$ python3 -q
>>> import numpy as np
>>> import numpy.linalg as la
>>> np.set_printoptions(precision=3, suppress=True, linewidth=100, legacy="1.25")
>>> data = np.load("layer17.npy")
>>> data
array([[ 0.189, -0.265,  0.114, -0.265],
       [-0.265,  0.371, -0.159,  0.371],
       [ 0.114, -0.159,  0.068, -0.159],
       [-0.265,  0.371, -0.159,  0.371]])
>>> U, sv, VT = la.svd(data, full_matrices=False)
>>> np.round(sv / sv[0], 3) + 0
array([1., 0., 0., 0.])
>>> np.round(U.T @ U, 3) + 0
array([[1., 0., 0., 0.],
       [0., 1., 0., 0.],
       [0., 0., 1., 0.],
       [0., 0., 0., 1.]])
>>> np.abs(U[:, 0]).round(6).argmax()
1
>>> np.round(U.T @ data @ VT.T, 3) + 0
array([[1., 0., 0., 0.],
       [0., 0., 0., 0.],
       [0., 0., 0., 0.],
       [0., 0., 0., 0.]])
>>> round(np.sqrt((sv ** 2).sum()), 3), np.round(la.norm(data), 3)
(1.0, 1.0)
>>> x = np.array([9, 9, -6, -4])
>>> np.eye(4) - data
array([[ 0.811,  0.265, -0.114,  0.265],
       [ 0.265,  0.629,  0.159, -0.371],
       [-0.114,  0.159,  0.932,  0.159],
       [ 0.265, -0.371,  0.159,  0.629]])
>>> w1 = np.array([[1, 2], [1, 1], [0, 1], [0, 2]])
>>> coef = np.array([1, -2])
>>> hid = np.maximum(data @ w1 + coef, 0)
>>> (hid > 0).mean(axis=0)
array([1., 0.])
>>> la.matrix_rank(hid)
1
>>> Z = np.array([[5, 3, 0], [2, 1, 0]])
>>> hid @ Z
array([[4.621, 2.773, 0.   ],
       [5.53 , 3.318, 0.   ],
       [4.773, 2.864, 0.   ],
       [5.53 , 3.318, 0.   ]])
>>> (hid @ Z).round(6).argmax(axis=1)
array([0, 0, 0, 0])
>>> arr = np.array([[2, 0, 1, -4], [4, -2, 1, 1], [-4, 5, -2, -5]])
>>> B = arr[0, 0] * arr[1:] - np.outer(arr[1:, 0], arr[0])
>>> B
array([[  0,  -4,  -2,  18],
       [  0,  10,   0, -26]])
>>> arr[:, 0] / arr[0, 0]
array([ 1.,  2., -2.])
>>> la.matrix_rank(B), la.matrix_rank(arr)
(2, 3)
>>> np.flatnonzero(~B.round(6).any(axis=1))
array([], dtype=int64)
>>> w1 = np.array([[0, 1, 3], [2, 3, 1], [3, 1, 3], [3, 3, 0]])
>>> coef = np.array([-2, 3, 2])
>>> hid = np.maximum(arr @ w1 + coef, 0)
>>> hid
array([[ 0,  0, 11],
       [ 0,  5, 15],
       [ 0,  0,  0]])
>>> (hid > 0).astype(int)
array([[0, 0, 1],
       [0, 1, 1],
       [0, 0, 0]])
>>> la.matrix_rank(hid)
2
>>> Z = np.array([[1, 2], [0, 0], [1, 1]])
>>> (hid @ Z).round(6).argmax(axis=1)
array([0, 0, 0])
>>> th = np.radians(44)
>>> R = np.eye(3)
>>> R[2, 2] = R[1, 1] = np.cos(th)
>>> R[2, 1], R[1, 2] = -np.sin(th), np.sin(th)
>>> R
array([[ 1.   ,  0.   ,  0.   ],
       [ 0.   ,  0.719,  0.695],
       [ 0.   , -0.695,  0.719]])
>>> B = hid @ R.T
>>> np.allclose(hid @ hid.T, B @ B.T)
True
>>> B
array([[ 0.   ,  7.641,  7.913],
       [ 0.   , 14.017,  7.317],
       [ 0.   ,  0.   ,  0.   ]])
>>> np.allclose(la.norm(hid, axis=1), la.norm(B, axis=1))
True
>>> B = np.array([[-2, -1, -7, 5], [9, 3, 0, 6], [4, -2, 6, -6], [9, -4, -1, 1]])
>>> W0 = np.triu(B)
>>> W0
array([[-2, -1, -7,  5],
       [ 0,  3,  0,  6],
       [ 0,  0,  6, -6],
       [ 0,  0,  0,  1]])
>>> np.allclose(W0, W0.T)
False
>>> np.allclose(W0 @ W0.T, W0.T @ W0)
False
>>> assert W0 == W0.T
Traceback (most recent call last):
  File "<python-input-49>", line 1, in <module>
    assert W0 == W0.T
           ^^^^^^^^^^
ValueError: The truth value of an array with more than one element is ambiguous. Use a.any() or a.all()
>>> np.round(la.det(W0), 3)
-36.0
>>> np.sort(la.eigvals(W0))
array([-2.,  1.,  3.,  6.])
>>> la.matrix_power(W0 - np.diag(np.diag(W0)), 4)
array([[0, 0, 0, 0],
       [0, 0, 0, 0],
       [0, 0, 0, 0],
       [0, 0, 0, 0]])
>>> W0 @ W0
array([[  4,  -1, -28,  31],
       [  0,   9,   0,  24],
       [  0,   0,  36, -42],
       [  0,   0,   0,   1]])
>>> [int(la.matrix_rank(la.matrix_power(W0, p))) for p in range(1, 5)]
[4, 4, 4, 4]
>>> th = np.radians(72)
>>> R = np.eye(4)
>>> R[2, 2] = R[3, 3] = np.cos(th)
>>> R[2, 3], R[3, 2] = -np.sin(th), np.sin(th)
>>> R
array([[ 1.   ,  0.   ,  0.   ,  0.   ],
       [ 0.   ,  1.   ,  0.   ,  0.   ],
       [ 0.   ,  0.   ,  0.309, -0.951],
       [ 0.   ,  0.   ,  0.951,  0.309]])
>>> B = W0 @ R.T
>>> np.allclose(la.norm(W0, axis=1), la.norm(B, axis=1))
True
>>> B
array([[-2.   , -1.   , -6.918, -5.112],
       [ 0.   ,  3.   , -5.706,  1.854],
       [ 0.   ,  0.   ,  7.56 ,  3.852],
       [ 0.   ,  0.   , -0.951,  0.309]])
>>> round(la.det(R), 3), round(np.trace(R), 3)
(1.0, 2.618)
>>> np.allclose(W0 @ W0.T, B @ B.T)
True
>>> M = 0.7 ** np.abs(np.subtract.outer(np.arange(5), np.arange(5)))
>>> M
array([[1.   , 0.7  , 0.49 , 0.343, 0.24 ],
       [0.7  , 1.   , 0.7  , 0.49 , 0.343],
       [0.49 , 0.7  , 1.   , 0.7  , 0.49 ],
       [0.343, 0.49 , 0.7  , 1.   , 0.7  ],
       [0.24 , 0.343, 0.49 , 0.7  , 1.   ]])
>>> vals, vecs = la.eigh(M)
>>> np.round(vecs.T @ M @ vecs, 3) + 0
array([[0.193, 0.   , 0.   , 0.   , 0.   ],
       [0.   , 0.257, 0.   , 0.   , 0.   ],
       [0.   , 0.   , 0.434, 0.   , 0.   ],
       [0.   , 0.   , 0.   , 1.013, 0.   ],
       [0.   , 0.   , 0.   , 0.   , 3.103]])
>>> vals.sum(), np.trace(M)
(5.0, 5.0)
>>> np.unique(vals.round(6) + 0, return_counts=True)[1]
array([1, 1, 1, 1, 1])
>>> x = np.array([3, 0, -1, 2, -4])
>>> rhs = M @ x
>>> rhs
array([ 2.236,  1.008, -0.09 , -0.471, -2.37 ])
>>> la.solve(M, rhs + M[:, 1])
array([ 3.,  1., -1.,  2., -4.])
>>> np.round(la.solve(M.T, M[2]), 3) + 0
array([0., 0., 1., 0., 0.])
